$ python3 -q
>>> import numpy as np
>>> np.set_printoptions(suppress=True, linewidth=140)
>>> m1 = np.array([[0, -3, -1],
...     [-2, -6, 0],
...     [0, -7, 1],
...     [3, -6, -2],
...     [5, -4, -5],
...     [2, -3, -5],
...     [4, -1, -3],
...     [5, -3, -1],
...     [3, -4, 1],
...     [2, -5, 2],
...     [0, -5, 3],
...     [-1, -6, 5],
...     [-2, -3, 6],
...     [-3, -4, 8],
...     [0, -3, 6],
...     [3, -3, 8],
...     [4, -1, 6],
...     [4, -2, 8]])
>>> d = np.linalg.norm(m1[:, None] - m1[None], axis=-1)
>>> print(d.shape)
(18, 18)
>>> print(d[14].round(6).argsort(kind="stable")[:4])
[14 12 11 10]
>>> print(np.linalg.matrix_rank(d ** 2))
5
>>> feats = np.array([[0, 0, 0, 0], [0, 0, 0, 1], [0, 0, 0, 0], [0, 1, 0, 0]])
>>> print(feats.sum(axis=0))
[0 1 0 1]
>>> print(np.argwhere(np.triu(feats)))
[[1 3]]
>>> print(feats @ feats)
[[0 0 0 0]
 [0 1 0 0]
 [0 0 0 0]
 [0 0 0 1]]
>>> L = np.diag(feats.sum(axis=1)) - feats
>>> print(np.linalg.matrix_rank(L))
1
>>> print(np.round(np.linalg.eigvalsh(L), 2))
[0. 0. 0. 2.]
>>> rank = np.linalg.matrix_rank(feats)
>>> print(rank)
2
>>> null = np.linalg.svd(feats)[2][rank:].T
>>> print(null @ null.T)
[[1. 0. 0. 0.]
 [0. 0. 0. 0.]
 [0. 0. 1. 0.]
 [0. 0. 0. 0.]]
>>> print([int(np.linalg.matrix_rank(feats[:, :j + 1])) for j in range(4)])
[0, 1, 1, 2]
>>> print(np.allclose(feats @ null, 0))
True
>>> hat = np.triu(np.array([[0, -2, -2, 0], [1, -2, -2, 1], [2, -1, 1, -1], [1, 1, -1, 1]]), 1) + np.eye(4)
>>> B = hat @ feats @ np.linalg.inv(hat)
>>> print(np.trace(B), np.trace(feats))
0.0 0
>>> print(np.linalg.matrix_rank(B))
2
>>> print(hat @ feats - feats @ hat)
[[ 0.  0.  0. -2.]
 [ 0.  1.  0.  0.]
 [ 0. -1.  0.  0.]
 [ 0.  0.  2. -1.]]
>>> print(np.round(np.poly(B), 2) + 0)
[ 1.  0. -1.  0.  0.]
>>> print(B)
[[ 0.  0.  0. -2.]
 [ 0.  1.  2.  2.]
 [ 0. -1. -2. -1.]
 [ 0.  1.  2.  1.]]
